$ python3 -q
>>> import numpy as np
>>> np.set_printoptions(precision=2, suppress=True, linewidth=100)
>>> rng = np.random.default_rng(9)
>>> labels = rng.integers(0, 3, 8)
>>> arr = (labels[:, None] == labels) * -1 + np.eye(8)
>>> arr
array([[ 0.,  0.,  0.,  0.,  0., -1.,  0.,  0.],
       [ 0.,  0., -1.,  0.,  0.,  0., -1., -1.],
       [ 0., -1.,  0.,  0.,  0.,  0., -1., -1.],
       [ 0.,  0.,  0.,  0., -1.,  0.,  0.,  0.],
       [ 0.,  0.,  0., -1.,  0.,  0.,  0.,  0.],
       [-1.,  0.,  0.,  0.,  0.,  0.,  0.,  0.],
       [ 0., -1., -1.,  0.,  0.,  0.,  0., -1.],
       [ 0., -1., -1.,  0.,  0.,  0., -1.,  0.]])
>>> # equal to its transpose
>>> out = np.linalg.inv(arr)
>>> np.round(arr @ out, 2) + 0
array([[1., 0., 0., 0., 0., 0., 0., 0.],
       [0., 1., 0., 0., 0., 0., 0., 0.],
       [0., 0., 1., 0., 0., 0., 0., 0.],
       [0., 0., 0., 1., 0., 0., 0., 0.],
       [0., 0., 0., 0., 1., 0., 0., 0.],
       [0., 0., 0., 0., 0., 1., 0., 0.],
       [0., 0., 0., 0., 0., 0., 1., 0.],
       [0., 0., 0., 0., 0., 0., 0., 1.]])
>>> np.allclose(out, arr.T)
False
>>> np.linalg.det(arr) * out
array([[ 0.,  0.,  0.,  0.,  0.,  3.,  0.,  0.],
       [ 0., -2.,  1.,  0.,  0.,  0.,  1.,  1.],
       [ 0.,  1., -2.,  0.,  0.,  0.,  1.,  1.],
       [ 0.,  0.,  0.,  0.,  3.,  0.,  0.,  0.],
       [ 0.,  0.,  0.,  3.,  0.,  0.,  0.,  0.],
       [ 3.,  0.,  0.,  0.,  0.,  0.,  0.,  0.],
       [-0.,  1.,  1., -0., -0., -0., -2.,  1.],
       [-0.,  1.,  1., -0., -0., -0.,  1., -2.]])
>>> np.round(np.linalg.det(arr) * np.linalg.det(out), 2)
np.float64(1.0)
>>> np.round(np.linalg.inv(out), 2) + 0
array([[ 0.,  0.,  0.,  0.,  0., -1.,  0.,  0.],
       [ 0.,  0., -1.,  0.,  0.,  0., -1., -1.],
       [ 0., -1.,  0.,  0.,  0.,  0., -1., -1.],
       [ 0.,  0.,  0.,  0., -1.,  0.,  0.,  0.],
       [ 0.,  0.,  0., -1.,  0.,  0.,  0.,  0.],
       [-1.,  0.,  0.,  0.,  0.,  0.,  0.,  0.],
       [ 0., -1., -1.,  0.,  0.,  0.,  0., -1.],
       [ 0., -1., -1.,  0.,  0.,  0., -1.,  0.]])
>>> round(np.linalg.cond(arr), 2)
np.float64(3.0)
>>> np.flatnonzero(np.linalg.matrix_power((arr != 0) + (arr.T != 0) + np.eye(8), 8)[0])
array([0, 5])
>>> round(float(np.linalg.det(arr)), 2)
-3.0
>>> arr @ arr
array([[1., 0., 0., 0., 0., 0., 0., 0.],
       [0., 3., 2., 0., 0., 0., 2., 2.],
       [0., 2., 3., 0., 0., 0., 2., 2.],
       [0., 0., 0., 1., 0., 0., 0., 0.],
       [0., 0., 0., 0., 1., 0., 0., 0.],
       [0., 0., 0., 0., 0., 1., 0., 0.],
       [0., 2., 2., 0., 0., 0., 3., 2.],
       [0., 2., 2., 0., 0., 0., 2., 3.]])
>>> vec = np.array([-3, -5, -4, -2, 5, 2, -5, -3])
>>> np.linalg.norm(arr @ vec) <= np.linalg.norm(arr, 2) * np.linalg.norm(vec) + 1e-9
np.True_
>>> (arr * vec).sum(axis=1)
array([-2., 12., 13., -5.,  2.,  3., 12., 14.])
>>> arr @ vec
array([-2., 12., 13., -5.,  2.,  3., 12., 14.])
>>> arr @ np.ones(8)
array([-1., -3., -3., -1., -1., -1., -3., -3.])
>>> np.diff(arr, axis=0)
array([[ 0.,  0., -1.,  0.,  0.,  1., -1., -1.],
       [ 0., -1.,  1.,  0.,  0.,  0.,  0.,  0.],
       [ 0.,  1.,  0.,  0., -1.,  0.,  1.,  1.],
       [ 0.,  0.,  0., -1.,  1.,  0.,  0.,  0.],
       [-1.,  0.,  0.,  1.,  0.,  0.,  0.,  0.],
       [ 1., -1., -1.,  0.,  0.,  0.,  0., -1.],
       [ 0.,  0.,  0.,  0.,  0.,  0., -1.,  1.]])
>>> np.round(np.linalg.norm(arr), 2)
np.float64(4.0)
>>> arr.sum(axis=0)
array([-1., -3., -3., -1., -1., -1., -3., -3.])
